In [1]: import numpy as np

In [2]: np.set_printoptions(suppress=True, linewidth=140)

In [3]: rnd = lambda a: np.round(a, 1) + 0

In [4]: mat = np.loadtxt("sample6.csv", delimiter=",")

In [5]: print(mat)
[[ 1.  0.  0.  0.  0.  0.  0.  0.  0.  0.]
 [ 2.  1.  0.  0.  0.  0.  0.  0.  0.  0.]
 [-2.  3.  1.  0.  0.  0.  0.  0.  0.  0.]
 [ 3. -3.  1.  1.  0.  0.  0.  0.  0.  0.]
 [ 2.  3. -2.  1.  1.  0.  0.  0.  0.  0.]
 [ 1. -3. -1. -2.  3.  1.  0.  0.  0.  0.]
 [ 3. -2.  2.  2.  0.  0.  1.  0.  0.  0.]
 [-2.  0. -2.  3. -3.  0.  0.  1.  0.  0.]
 [ 0.  1. -3.  1. -3. -1.  1.  0.  1.  0.]
 [-1. -3.  0.  1. -1. -3.  3.  2. -1.  1.]]

In [6]: w1 = np.array([[1, 0, 0, 2],
   ...:     [-3, 2, -1, 2],
   ...:     [-1, -2, -2, -2],
   ...:     [3, -2, -2, -2],
   ...:     [0, 1, 0, 1],
   ...:     [-3, 2, -1, 3],
   ...:     [-1, -3, -2, 3],
   ...:     [0, 0, 2, 2],
   ...:     [1, -1, -3, -2],
   ...:     [-3, -3, 0, 0]])

In [7]: beta = np.array([-1, 2, 1, 0])

In [8]: hid = np.maximum(mat @ w1 + beta, 0)

In [9]: print(hid)
[[ 0.  2.  1.  2.]
 [ 0.  4.  0.  6.]
 [ 0.  6.  0.  0.]
 [13.  0.  0.  0.]
 [ 0. 11.  0. 13.]
 [ 1.  7.  9.  8.]
 [11.  0.  0.  0.]
 [ 8.  0.  1.  0.]
 [ 5.  0.  0.  1.]
 [12.  0.  6.  0.]]

In [10]: C = np.array([[1, 5], [4, 2], [-3, -4], [0, -2]])

In [11]: print(w1 @ C)
[[  1   1]
 [  8 -11]
 [ -3   3]
 [  1  23]
 [  4   0]
 [  8 -13]
 [ -7  -9]
 [ -6 -12]
 [  6  19]
 [-15 -21]]

In [12]: print(hid @ C)
[[  5.  -4.]
 [ 16.  -4.]
 [ 24.  12.]
 [ 13.  65.]
 [ 44.  -4.]
 [  2. -33.]
 [ 11.  55.]
 [  5.  36.]
 [  5.  23.]
 [ -6.  36.]]

In [13]: print((hid @ C).round(6).argmax(axis=1))
[0 0 0 1 0 0 1 1 1 1]

In [14]: data = np.load("out15.npy")

In [15]: print(data)
[[ 1  1  1  1 -1 -1 -1 -1]
 [ 1  1  1  1  1  1  1  1]
 [ 1 -1 -1  1  1 -1 -1  1]
 [ 1 -1  1 -1 -1  1 -1  1]
 [ 1  1 -1 -1 -1 -1  1  1]
 [ 1  1 -1 -1  1  1 -1 -1]
 [ 1 -1 -1  1 -1  1  1 -1]]

In [16]: Uu, sig, Vt = np.linalg.svd(mat)

In [17]: print(rnd(sig))
[8.3 7.5 5.5 4.3 3.5 2.2 1.  0.5 0.2 0. ]

In [18]: print(np.argmax(sig[:-1] / (sig[1:] + 1e-6)) + 1)
9

In [19]: out = Uu[:, :9] @ np.diag(sig[:9]) @ Vt[:9]

In [20]: print(rnd(np.linalg.norm(mat - out) / np.linalg.norm(mat)))
0.0

In [21]: print(np.linalg.matrix_rank(mat, rtol=0.05))
8

In [22]: print(rnd(np.abs(mat - out).max()))
0.0

In [23]: u = np.array([3, 6, 3])

In [24]: print(np.correlate(data[1], data[3], "full"))
[ 1  0  1  0 -1  0 -1  0 -1  0 -1  0  1  0  1]

In [25]: print(np.cross(data[1, :3], data[3, :3]))
[ 2  0 -2]

In [26]: print(np.convolve(data[1], u))
[ 3  9 12 12 12 12 12 12  9  3]

In [27]: print(np.prod(np.diag(mat)), rnd(np.linalg.det(mat)))
1.0 1.0

In [28]: print(np.linalg.matrix_rank(mat - mat[0, 0] * np.eye(10)))
7

In [29]: print(mat @ mat)
[[  1.   0.   0.   0.   0.   0.   0.   0.   0.   0.]
 [  4.   1.   0.   0.   0.   0.   0.   0.   0.   0.]
 [  2.   6.   1.   0.   0.   0.   0.   0.   0.   0.]
 [ -2.  -3.   2.   1.   0.   0.   0.   0.   0.   0.]
 [ 17.  -3.  -3.   2.   1.   0.   0.   0.   0.   0.]
 [ -2.   6. -10.  -1.   6.   1.   0.   0.   0.   0.]
 [  4.  -4.   6.   4.   0.   0.   1.   0.   0.   0.]
 [  3. -24.   5.   3.  -6.   0.   0.   1.   0.   0.]
 [  7. -18.   4.   3.  -9.  -2.   2.   0.   1.   0.]
 [ -5. -10.  11.  18. -14.  -5.   5.   4.  -2.   1.]]

In [30]: print(rnd(np.sort(np.linalg.eigvals(mat))))
[1. 1. 1. 1. 1. 1. 1. 1. 1. 1.]

In [31]: m1 = np.loadtxt("dump.csv", delimiter=",")

In [32]: print(m1)
[[1. 0. 0. 0. 0. 0. 0. 0. 0. 0.]
 [0. 0. 0. 0. 0. 0. 0. 0. 0. 1.]
 [0. 0. 0. 1. 0. 0. 0. 0. 0. 0.]
 [0. 0. 0. 0. 0. 0. 1. 0. 0. 0.]
 [0. 0. 0. 0. 0. 0. 0. 1. 0. 0.]
 [0. 0. 0. 0. 1. 0. 0. 0. 0. 0.]
 [0. 1. 0. 0. 0. 0. 0. 0. 0. 0.]
 [0. 0. 0. 0. 0. 1. 0. 0. 0. 0.]
 [0. 0. 1. 0. 0. 0. 0. 0. 0. 0.]
 [0. 0. 0. 0. 0. 0. 0. 0. 1. 0.]]

In [33]: # rows sum to 1

In [34]: x = np.array([2, 3, 1, 3, 1, 3, 2, 1, 0, 2])

In [35]: print((m1 * x).sum(axis=1))
[2. 2. 3. 2. 1. 1. 3. 3. 1. 0.]

In [36]: print(m1 @ np.ones(10))
[1. 1. 1. 1. 1. 1. 1. 1. 1. 1.]

In [37]: print(m1 * x)
[[2. 0. 0. 0. 0. 0. 0. 0. 0. 0.]
 [0. 0. 0. 0. 0. 0. 0. 0. 0. 2.]
 [0. 0. 0. 3. 0. 0. 0. 0. 0. 0.]
 [0. 0. 0. 0. 0. 0. 2. 0. 0. 0.]
 [0. 0. 0. 0. 0. 0. 0. 1. 0. 0.]
 [0. 0. 0. 0. 1. 0. 0. 0. 0. 0.]
 [0. 3. 0. 0. 0. 0. 0. 0. 0. 0.]
 [0. 0. 0. 0. 0. 3. 0. 0. 0. 0.]
 [0. 0. 1. 0. 0. 0. 0. 0. 0. 0.]
 [0. 0. 0. 0. 0. 0. 0. 0. 0. 0.]]

In [38]: print(m1 @ (2 * x))
[4. 4. 6. 4. 2. 2. 6. 6. 2. 0.]

In [39]: print(rnd(np.linalg.det(m1)))
-1.0

In [40]: print((m1 != 0).astype(int))
[[1 0 0 0 0 0 0 0 0 0]
 [0 0 0 0 0 0 0 0 0 1]
 [0 0 0 1 0 0 0 0 0 0]
 [0 0 0 0 0 0 1 0 0 0]
 [0 0 0 0 0 0 0 1 0 0]
 [0 0 0 0 1 0 0 0 0 0]
 [0 1 0 0 0 0 0 0 0 0]
 [0 0 0 0 0 1 0 0 0 0]
 [0 0 1 0 0 0 0 0 0 0]
 [0 0 0 0 0 0 0 0 1 0]]

In [41]: rng = np.random.default_rng(592)

In [42]: z = rng.integers(0, 2, 7)

In [43]: arr = np.array([[1, -2, 0, 2, 0, 0, 2],
    ...:     [-2, 3, 1, 3, 3, 1, -1],
    ...:     [-1, 0, -2, -3, 2, 3, -1],
    ...:     [3, 2, 1, -3, -2, 1, 1],
    ...:     [3, 2, 2, 1, -3, 1, 2],
    ...:     [3, 3, 2, -3, 0, -2, 3],
    ...:     [2, 3, -3, 0, -3, 3, 2]]) * (z[:, None] == z)

In [44]: print(arr)
[[ 1 -2  0  2  0  0  0]
 [-2  3  0  3  0  1  0]
 [ 0  0 -2  0  2  0 -1]
 [ 3  2  0 -3  0  1  0]
 [ 0  0  2  0 -3  0  2]
 [ 3  3  0 -3  0 -2  0]
 [ 0  0 -3  0 -3  0  2]]

In [45]: ang = np.radians(135)

In [46]: r_ = np.eye(7)

In [47]: r_[1, 1] = r_[5, 5] = np.cos(ang)

In [48]: r_[1, 5], r_[5, 1] = -np.sin(ang), np.sin(ang)

In [49]: print(rnd(r_))
[[ 1.   0.   0.   0.   0.   0.   0. ]
 [ 0.  -0.7  0.   0.   0.  -0.7  0. ]
 [ 0.   0.   1.   0.   0.   0.   0. ]
 [ 0.   0.   0.   1.   0.   0.   0. ]
 [ 0.   0.   0.   0.   1.   0.   0. ]
 [ 0.   0.7  0.   0.   0.  -0.7  0. ]
 [ 0.   0.   0.   0.   0.   0.   1. ]]

In [50]: out = arr @ r_.T

In [51]: print(rnd(np.linalg.svd(arr, compute_uv=False)), rnd(np.linalg.svd(out, compute_uv=False)))
[7.5 5.6 4.6 4.1 2.2 2.1 0.2] [7.5 5.6 4.6 4.1 2.2 2.1 0.2]

In [52]: print(rnd(np.linalg.det(r_)), rnd(np.trace(r_)))
1.0 3.6

In [53]: print(np.allclose(np.linalg.norm(arr, axis=1), np.linalg.norm(out, axis=1)))
True

In [54]: print(np.allclose(arr @ arr.T, out @ out.T))
True

In [55]: u = np.array([3, 3, 5, 0, 2, 3, 3])

In [56]: out = r_ + np.outer(u, np.eye(7)[5])

In [57]: print(np.linalg.matrix_rank(out - r_))
1

In [58]: print(rnd(np.linalg.det(out) / np.linalg.det(r_)), rnd(1 + np.linalg.solve(r_, u)[5]))
-3.2 -3.2

In [59]: print(np.linalg.matrix_rank(np.linalg.inv(out) - np.linalg.inv(r_), tol=1e-8))
1

In [60]: x = np.array([2, 2, 0, 1, 1, 3, 2])

In [61]: a = np.maximum(arr @ x, 0)

In [62]: print(rnd(np.tanh(arr @ x)))
[0.  1.  0.  1.  0.8 1.  0.8]

In [63]: print(np.maximum(arr @ x, 0) - np.maximum(-arr @ x, 0))
[ 0  8  0 10  1  3  1]

In [64]: print(np.flatnonzero(a > 1e-9))
[1 3 4 5 6]

In [65]: print(arr.T @ a)
[ 23  53  -1 -15  -6  12   4]

In [66]: u = np.array([-2, 1, 0, 0, -2, -1, 0])

In [67]: out = arr + np.outer(u, np.eye(7)[6])

In [68]: print(rnd(np.linalg.det(out) / np.linalg.det(arr)), rnd(1 + np.linalg.solve(arr, u)[6]))
-3.8 -3.8

In [69]: print(np.linalg.matrix_rank(np.linalg.inv(out) - np.linalg.inv(arr), tol=1e-8))
1

In [70]: print(out)
[[ 1. -2.  0.  2.  0.  0. -2.]
 [-2.  3.  0.  3.  0.  1.  1.]
 [ 0.  0. -2.  0.  2.  0. -1.]
 [ 3.  2.  0. -3.  0.  1.  0.]
 [ 0.  0.  2.  0. -3.  0.  0.]
 [ 3.  3.  0. -3.  0. -2. -1.]
 [ 0.  0. -3.  0. -3.  0.  2.]]

In [71]: A = np.array([[7, 2, 6, 0, 2, 8, 3, 4],
    ...:     [7, 4, 7, 9, 6, 9, 2, 3],
    ...:     [1, 3, 8, 2, 6, 3, 4, 6],
    ...:     [8, 8, 6, 1, 9, 9, 0, 1],
    ...:     [6, 5, 9, 1, 6, 6, 7, 0],
    ...:     [1, 7, 7, 1, 5, 2, 9, 0],
    ...:     [6, 5, 8, 3, 3, 7, 6, 7]])

In [72]: A[:, 1] = 2 * A[:, 5]

In [73]: print(A)
[[ 7 16  6  0  2  8  3  4]
 [ 7 18  7  9  6  9  2  3]
 [ 1  6  8  2  6  3  4  6]
 [ 8 18  6  1  9  9  0  1]
 [ 6 12  9  1  6  6  7  0]
 [ 1  4  7  1  5  2  9  0]
 [ 6 14  8  3  3  7  6  7]]

In [74]: u = np.array([-1, -5])

In [75]: print(np.array([np.convolve(row, u, "same") for row in A]))
[[ -7 -51 -86 -30  -2 -18 -43 -19]
 [ -7 -53 -97 -44 -51 -39 -47 -13]
 [ -1 -11 -38 -42 -16 -33 -19 -26]
 [ -8 -58 -96 -31 -14 -54 -45  -1]
 [ -6 -42 -69 -46 -11 -36 -37 -35]
 [ -1  -9 -27 -36 -10 -27 -19 -45]
 [ -6 -44 -78 -43 -18 -22 -41 -37]]
